$ python -q
>>> import numpy as np
>>> from numpy import linalg as LA
>>> np.set_printoptions(precision=1, suppress=True, linewidth=200, legacy="1.25")
>>> E = np.load("dump.npy")
>>> E
array([[-2.,  2., -2.,  3.,  2., -2., -1.],
       [ 0.,  0.,  0.,  2.,  0.,  0., -2.],
       [ 3.,  2.,  2.,  3., -2.,  3., -3.],
       [ 3.,  3.,  0.,  1.,  3.,  3.,  3.],
       [ 0.,  0.,  0.,  0.,  1.,  2.,  2.],
       [ 0.,  0.,  0.,  0.,  0.,  1.,  0.],
       [ 0.,  0.,  0.,  0.,  2.,  0.,  1.]])
>>> np.trace(E)
4.0
>>> E.inv()
Traceback (most recent call last):
  File "<python-input-6>", line 1, in <module>
    E.inv()
    ^^^^^
AttributeError: 'numpy.ndarray' object has no attribute 'inv'
>>> np.count_nonzero(E)
28
>>> np.zeros(7, 7)
Traceback (most recent call last):
  File "<python-input-8>", line 1, in <module>
    np.zeros(7, 7)
    ~~~~~~~~^^^^^^
TypeError: Cannot interpret '7' as a data type
>>> np.unravel_index(np.abs(E).argmax(), E.shape)
(0, 3)
>>> other = LA.inv(E)
>>> np.allclose(other, E.T)
False
>>> np.round(LA.det(E) * other, 1) + 0
array([[  36.,  -84.,   36.,  -48.,   32.,   44.,   56.],
       [ -36.,  102.,  -36.,   12.,   28.,  -56.,  -32.],
       [ -18.,  105.,  -72.,   60.,  -40.,   80., -124.],
       [   0.,  -54.,    0.,    0.,  -72.,  144.,   36.],
       [   0.,    0.,    0.,    0.,   36.,  -72.,  -72.],
       [   0.,    0.,    0.,    0.,    0., -108.,    0.],
       [   0.,    0.,    0.,    0.,  -72.,  144.,   36.]])
>>> np.round(LA.det(E) * LA.det(other), 1)
1.0
>>> x = np.array([-2, -2, 2, 1, 2, -1, 2])
>>> h = np.maximum(E @ x, 0)
>>> h
array([3., 0., 0., 0., 4., 0., 6.])
>>> E * (h > 1e-9)[:, None]
array([[-2.,  2., -2.,  3.,  2., -2., -1.],
       [ 0.,  0.,  0.,  0.,  0.,  0., -0.],
       [ 0.,  0.,  0.,  0., -0.,  0., -0.],
       [ 0.,  0.,  0.,  0.,  0.,  0.,  0.],
       [ 0.,  0.,  0.,  0.,  1.,  2.,  2.],
       [ 0.,  0.,  0.,  0.,  0.,  0.,  0.],
       [ 0.,  0.,  0.,  0.,  2.,  0.,  1.]])
>>> E.T @ h
array([-6.,  6., -6.,  9., 22.,  2., 11.])
>>> np.maximum(E @ x, 0) - np.maximum(-E @ x, 0)
array([  3.,  -2., -16.,  -2.,   4.,  -1.,   6.])
>>> X = np.array([[9, -6, 6], [-6, 4, -4], [6, -4, 4]])
>>> LA.lstsq(X[:-1].T, X[-1])[2]
1
>>> left, sig, VT = LA.svd(X)
>>> V = VT[:(sig > 1e-8).sum()]
>>> rng = np.random.default_rng(3144)
>>> x = X[2] + 2 * X[0] + rng.integers(2) * np.eye(3)[0]
>>> x
array([ 25., -16.,  16.])
>>> LA.matrix_rank(np.vstack([X, x]))
2
>>> V.T @ V
array([[ 0.5, -0.4,  0.4],
       [-0.4,  0.2, -0.2],
       [ 0.4, -0.2,  0.2]])
>>> M = np.loadtxt("out15.csv", delimiter=",")
>>> print(M)
[[ 3.  1.  2.  2.  3.  3.  0.]
 [ 5.  2.  3.  3.  5.  3.  1.]
 [ 6.  5.  5.  4.  5.  5.  4.]
 [ 9.  8.  6.  6.  7.  7.  7.]
 [10. 10.  9.  7.  9. 10.  9.]
 [12. 12. 10.  9. 10. 13. 11.]
 [12. 13. 12.  9. 13. 16. 11.]
 [12. 13. 15. 11. 15. 19. 13.]
 [12. 15. 15. 11. 18. 21. 16.]
 [15. 16. 17. 13. 19. 22. 17.]
 [18. 18. 18. 16. 19. 22. 19.]
 [21. 20. 20. 16. 19. 24. 19.]
 [21. 23. 20. 17. 21. 25. 22.]
 [24. 23. 21. 18. 24. 25. 22.]
 [25. 26. 23. 21. 26. 27. 23.]
 [28. 27. 26. 23. 28. 30. 23.]
 [31. 27. 27. 26. 29. 30. 24.]
 [33. 29. 27. 26. 32. 31. 25.]
 [36. 29. 30. 26. 34. 33. 26.]
 [36. 32. 33. 27. 37. 36. 28.]
 [37. 32. 33. 30. 38. 36. 29.]
 [38. 33. 36. 32. 41. 36. 30.]
 [38. 35. 38. 33. 43. 38. 33.]
 [41. 36. 39. 33. 45. 40. 34.]
 [41. 39. 42. 33. 48. 42. 36.]
 [42. 42. 45. 35. 51. 42. 38.]
 [43. 45. 48. 36. 52. 42. 38.]
 [43. 48. 51. 39. 53. 45. 38.]
 [46. 50. 52. 40. 56. 46. 40.]
 [46. 53. 55. 40. 56. 48. 42.]
 [47. 53. 58. 41. 57. 49. 44.]
 [49. 55. 58. 42. 58. 49. 47.]
 [49. 56. 58. 42. 60. 52. 47.]
 [51. 56. 58. 44. 60. 52. 48.]
 [52. 57. 59. 45. 61. 53. 50.]]
>>> idx = M[:, 2] > np.median(M[:, 2])
>>> r0 = M[idx].mean(axis=0) - M[~idx].mean(axis=0)
>>> print(np.argsort(-np.abs(r0).round(6), kind="stable"))
[4 2 1 0 5 6 3]
>>> r0
array([26.7, 28.2, 31.3, 23.1, 33.2, 25. , 23.3])
